% python3 -q
>>> import numpy as np
>>> from numpy import linalg as LA
>>> np.set_printoptions(precision=4, suppress=True, linewidth=100)
>>> tidy = lambda a: np.round(a, 4) + 0
>>> mat = np.loadtxt("dump.csv", delimiter=",")
>>> mat
array([[-0.9982, -0.9895, -0.4854, -0.9051, -0.2821,  0.3885, -0.7616, -0.0898,  0.9998, -0.8367,
         0.6805,  0.9855, -0.999 , -0.9488],
       [-0.6411, -0.2355, -0.04  , -0.2355, -0.04  ,  0.1974, -0.1586,  0.1194,  0.537 , -0.1974,
        -0.04  ,  0.2355, -0.3799, -0.2355],
       [ 0.7818, -0.8275, -0.2821, -0.0599, -0.05  , -0.6584, -0.04  , -0.6696,  0.7574, -0.01  ,
         0.7895,  0.7699, -0.881 , -0.3627],
       [ 0.9776, -0.9154, -0.3799,  0.1194, -0.04  , -0.8764,  0.0798, -0.8668,  0.7443,  0.1586,
         0.9275,  0.8668, -0.9379, -0.3452],
       [ 0.9993, -0.994 , -0.6291,  0.1781, -0.0798, -0.9855,  0.1194, -0.9837,  0.9527,  0.2543,
         0.9951,  0.9855, -0.9968, -0.6044],
       [-0.5299, -0.8668, -0.2821, -0.4462, -0.1096, -0.226 , -0.3095, -0.3714,  0.9498, -0.354 ,
         0.6231,  0.8337, -0.9425, -0.6169],
       [ 1.    , -0.7779, -0.3452,  0.8337,  0.1194, -0.9906,  0.664 , -0.9793, -0.8668,  0.7932,
         0.9823,  0.6169, -0.508 ,  0.508 ],
       [-0.8565, -0.821 , -0.2355, -0.537 , -0.1194,  0.0798, -0.3799, -0.1194,  0.9579, -0.4462,
         0.4136,  0.7932, -0.9275, -0.6411],
       [-0.8896, -0.9611, -0.3969, -0.6858, -0.1781, -0.1391, -0.508 , -0.3969,  0.9944, -0.5784,
         0.7352,  0.9468, -0.9906, -0.821 ],
       [-0.5227, -0.6351, -0.1586, -0.3185, -0.0699, -0.04  , -0.2165, -0.1489,  0.8144, -0.2543,
         0.3364,  0.598 , -0.7739, -0.4219],
       [ 0.1194, -0.3275, -0.0798, -0.0599, -0.02  , -0.1586, -0.04  , -0.1781,  0.3452, -0.04  ,
         0.2543,  0.2913, -0.3969, -0.1391],
       [-0.8957, -0.0798,  0.01  , -0.3452, -0.05  ,  0.4699, -0.2355,  0.3714,  0.598 , -0.3004,
        -0.3185,  0.1194, -0.2729, -0.2729],
       [ 0.4777,  0.7259,  0.1974,  0.3452,  0.0798,  0.1194,  0.2355,  0.2355, -0.8668,  0.2729,
        -0.4462, -0.6858,  0.8455,  0.4777],
       [-0.9941, -0.6231, -0.1096, -0.7014, -0.1391,  0.6805, -0.5227,  0.493 ,  0.9687, -0.6231,
        -0.2729,  0.6351, -0.8591, -0.6805],
       [-0.9998,  0.04  ,  0.0997, -0.7932, -0.1391,  0.9402, -0.6169,  0.881 ,  0.9527, -0.7352,
        -0.8511,  0.1194, -0.4777, -0.6411],
       [ 0.9976,  0.8483,  0.2165,  0.8041,  0.1877, -0.6751,  0.6291, -0.4219, -0.9937,  0.7259,
         0.05  , -0.8426,  0.9647,  0.8178],
       [-0.2636, -0.7739, -0.226 , -0.3185, -0.0798, -0.2449, -0.2165, -0.3452,  0.8741, -0.2449,
         0.5511,  0.7306, -0.8741, -0.4854],
       [ 1.    , -0.9935, -0.6527,  0.6527,  0.    , -0.9977,  0.4777, -0.9961,  0.6527,  0.6527,
         0.9986,  0.9816, -0.9935, -0.2543],
       [ 0.9956, -0.9033, -0.3799,  0.3185, -0.01  , -0.9275,  0.2165, -0.9104,  0.493 ,  0.3275,
         0.9478,  0.8426, -0.9104, -0.1877],
       [ 0.9973, -0.9743, -0.508 ,  0.207 , -0.05  , -0.9611,  0.1391, -0.9554,  0.8511,  0.2543,
         0.9812,  0.9498, -0.9827, -0.4382],
       [ 1.    , -0.3004, -0.1781,  0.8426,  0.1489, -0.9748,  0.6751, -0.9436, -0.9579,  0.7932,
         0.9341,  0.0898,  0.2821,  0.6584],
       [-0.9989,  0.7932,  0.3095, -0.537 , -0.04  ,  0.9425, -0.3799,  0.9154,  0.2355, -0.508 ,
        -0.9379, -0.6858,  0.7259, -0.1194],
       [-1.    ,  0.9888,  0.6044, -0.5581,  0.01  ,  0.9944, -0.3969,  0.9915, -0.6858, -0.5649,
        -0.9967, -0.9721,  0.9897,  0.2821],
       [-0.3275, -0.8917, -0.3095, -0.4219, -0.1096, -0.3452, -0.2913, -0.4699,  0.9527, -0.3275,
         0.7014,  0.8591, -0.9536, -0.6231],
       [-0.9929,  0.6696,  0.2355, -0.4219, -0.03  ,  0.8668, -0.2913,  0.8243,  0.1781, -0.3969,
        -0.8591, -0.5581,  0.598 , -0.0898],
       [-0.9998, -0.7014, -0.1096, -0.8591, -0.1974,  0.8832, -0.6963,  0.7443,  0.9941, -0.7969,
        -0.5511,  0.7306, -0.9316, -0.8243],
       [-0.9603,  0.1391,  0.0699, -0.3969, -0.05  ,  0.6469, -0.2729,  0.5581,  0.5581, -0.354 ,
        -0.5441, -0.0599, -0.0599, -0.2543],
       [-0.7616,  0.4136,  0.1194, -0.1194,  0.    ,  0.4777, -0.0798,  0.4462, -0.1194, -0.1194,
        -0.508 , -0.3452,  0.4136,  0.04  ],
       [-0.9138,  0.8854,  0.3364,  0.    ,  0.05  ,  0.7818,  0.    ,  0.7818, -0.7818, -0.05  ,
        -0.8741, -0.8337,  0.9217,  0.3799]])
>>> C2 = np.cov(mat, rowvar=False)
>>> np.argsort(-mat.std(axis=0).round(6), kind="stable")
array([ 0, 12, 10,  5,  8,  1,  7, 11,  3,  9, 13,  6,  2,  4])
>>> tidy(np.polyfit(mat[:, 13], mat[:, 11], 1))
array([-1.0048,  0.0732])
>>> tidy(np.corrcoef(mat[:, 13], mat[:, 11])[0, 1])
np.float64(-0.7102)
>>> tidy(LA.eigvalsh(C2)[::-1])
array([2.976 , 1.9294, 0.1009, 0.0513, 0.0328, 0.0107, 0.0025, 0.0016, 0.0002, 0.0001, 0.    ,
       0.    , 0.    , 0.    ])
>>> C2.shape
(14, 14)
>>> np.argwhere(np.triu(np.abs(np.corrcoef(mat.T)) > 0.8, 1))
array([[ 0,  3],
       [ 0,  5],
       [ 0,  6],
       [ 0,  7],
       [ 0,  9],
       [ 1,  2],
       [ 1, 10],
       [ 1, 11],
       [ 1, 12],
       [ 2,  7],
       [ 2, 10],
       [ 2, 11],
       [ 2, 12],
       [ 3,  4],
       [ 3,  6],
       [ 3,  9],
       [ 4,  6],
       [ 4,  8],
       [ 4,  9],
       [ 4, 13],
       [ 5,  7],
       [ 5, 10],
       [ 6,  9],
       [ 7, 10],
       [ 8, 12],
       [ 8, 13],
       [11, 12]])
>>> w1 = np.array([[0, -5, 2, -3],
...     [3, 1, 4, 2],
...     [-5, 5, -5, 2],
...     [-4, 4, 3, -5],
...     [3, 4, -2, -2],
...     [-5, 0, 2, 2],
...     [3, -5, 1, 1],
...     [2, 3, 2, 1],
...     [2, 0, 0, -4],
...     [-2, 1, 1, -3],
...     [-3, -5, -4, -5],
...     [0, 4, 1, 0],
...     [1, -4, -3, 1],
...     [4, -5, -1, -2]])
>>> coef = np.array([0, -7, -7, 4])
>>> act = np.maximum(mat @ w1 + coef, 0)
>>> tidy((act > 0).mean(axis=0))
array([0.3448, 0.3103, 0.    , 0.5517])
>>> (act > 0).astype(int)
array([[0, 1, 0, 1],
       [0, 0, 0, 1],
       [0, 0, 0, 0],
       [0, 0, 0, 0],
       [0, 0, 0, 0],
       [0, 0, 0, 0],
       [0, 0, 0, 0],
       [0, 1, 0, 1],
       [0, 0, 0, 1],
       [0, 0, 0, 1],
       [0, 0, 0, 0],
       [1, 1, 0, 1],
       [1, 0, 0, 1],
       [0, 1, 0, 1],
       [1, 1, 0, 1],
       [1, 0, 0, 0],
       [0, 0, 0, 0],
       [0, 0, 0, 0],
       [0, 0, 0, 0],
       [0, 0, 0, 0],
       [0, 0, 0, 0],
       [1, 1, 0, 1],
       [1, 0, 0, 1],
       [0, 0, 0, 0],
       [1, 1, 0, 1],
       [0, 1, 0, 1],
       [1, 1, 0, 1],
       [1, 0, 0, 1],
       [1, 0, 0, 1]])
>>> Z = np.array([[0, 3, 0], [3, 0, 3], [1, 0, 1], [0, 3, 2]])
>>> w1 @ Z
array([[-13,  -9, -19],
       [  7,  15,  11],
       [ 10,  -9,  14],
       [ 15, -27,   5],
       [ 10,   3,   6],
       [  2,  -9,   6],
       [-14,  12, -12],
       [ 11,   9,  13],
       [  0,  -6,  -8],
       [  4, -15,  -2],
       [-19, -24, -29],
       [ 13,   0,  13],
       [-15,   6, -13],
       [-16,   6, -20]])
>>> cen = mat - mat.mean(axis=0)
>>> vecs = LA.svd(cen)[2][:2]
>>> Y = cen - cen @ vecs.T @ vecs
>>> LA.norm(Y, axis=1).round(6).argmax()
np.int64(6)
>>> W0 = np.loadtxt("run5.csv", delimiter=",")
>>> W0
array([[  0.3,   0.7,  -0.7,  -0.9,   1.5,  -1.5,   1.7,   2.1],
       [ -1.1,  -0.4,   1.1,   0.1,   0.2,   1.1,  -1.3,   1.4],
       [ -0.6,  -1.7,   0.4,   0.6,  -0.5,   1.6,   0.8,  -1.5],
       [  0.3,   1.8,   0.5,   0.5,  -0.7,   2.2,   1.4,   0.3],
       [ -0.4,   1.2,   0.4,  -0.9,  -0.8,   0.8,   1.3,  -1.2],
       [  1.7,  -1.2,   1.2,  -0.5,  -1.2,   2.9,   0.4,   2.7],
       [ -0.4,   0.1,  -0.2,  -0.8,   0.6,  -0.7,   0.8,  -0.4],
       [  0.8,  -1.2,   0.4,  -0.9,   2.5,   0. ,   1.4,   0.7],
       [  1. ,   1.2,  -0.5,   0.6,   1. ,  -0.6,   0.2,   1.7],
       [  0.6,  -1.5,   0.4,  -0.6,   0.3,   0.3,   0.7,   2.2],
       [  1.7,   1.4,  -1.2,  -0.7,   0. ,   0.8,  -1. ,   0.1],
       [  0.2,   1.8,  -0.7,  -1. ,   1.2,   1.4,  -2.7,   0.8],
       [  0.7,  -1.9,  -0.2,  -0.1,  -0.2,   0.4,  -1.4,  -1.7],
       [ -0.5,   1.1,  -0.3,  -0.8,  -2.4,   0.4,  -1. ,  -1.4],
       [ -1.4,  -0.1,   0.6,   1. ,  -1.1,   1.2,   0.8,   1.6],
       [  1.5,   0.6,   0.6,  -2. ,  -1.1,  -1.2,   0.4,  -1.2],
       [ -0.7,  -0.4,   0.9,   0.5,   0.4,  -0.8,  -0.6,  -1.3],
       [  0.5,  -1.2,  -0.4,  -0.1,   0.6,   0.4,   0.3,  -1.3],
       [-30. ,  -8. ,   4. ,   2. , -18. ,  -2. ,  60. ,   8. ],
       [  0.8,  -1.8,  -2.2,  -2.3,   0.2,   0.5,  -0.6,  -0.2],
       [ -1.1,  -0.1,   1.1,  -0.7,   2.2,  -1.2,   0.5,   1.2],
       [ -0.1,  -1. ,  -1.3,   0.3,  -0.5,   0.8,   0.3,   0.8],
       [  0.8,  -1.1,  -2.7,  -0.6,   0.4,   0.3,   1.7,   0.4],
       [  2.7,  -0.6,  -1.1,   1.4,  -1.1,   1.7,  -0.5,   0.7],
       [  0.7,   0.8,  -0.5,   2.1,  -0.4,  -0.6,  -0.9,   0.9],
       [ -0.3,  -1.9,  -1.2,  -0.3,   0.5,   0.6,  -2. ,  -0.7]])
>>> def softmax(z):
...     e = np.exp(z - z.max(axis=-1, keepdims=True))
...     return e / e.sum(axis=-1, keepdims=True)
... 
>>> tidy(softmax(W0[20]))
array([0.0175, 0.0475, 0.1578, 0.0261, 0.4742, 0.0158, 0.0866, 0.1744])
>>> tidy(softmax(W0[20] + 5))
array([0.0175, 0.0475, 0.1578, 0.0261, 0.4742, 0.0158, 0.0866, 0.1744])
>>> S = W0 @ W0.T / np.sqrt(8)
>>> tidy(softmax(S)[20] @ W0)
array([-29.9972,  -7.9993,   3.9997,   1.9998, -17.9982,  -1.9999,  59.9945,   7.9994])
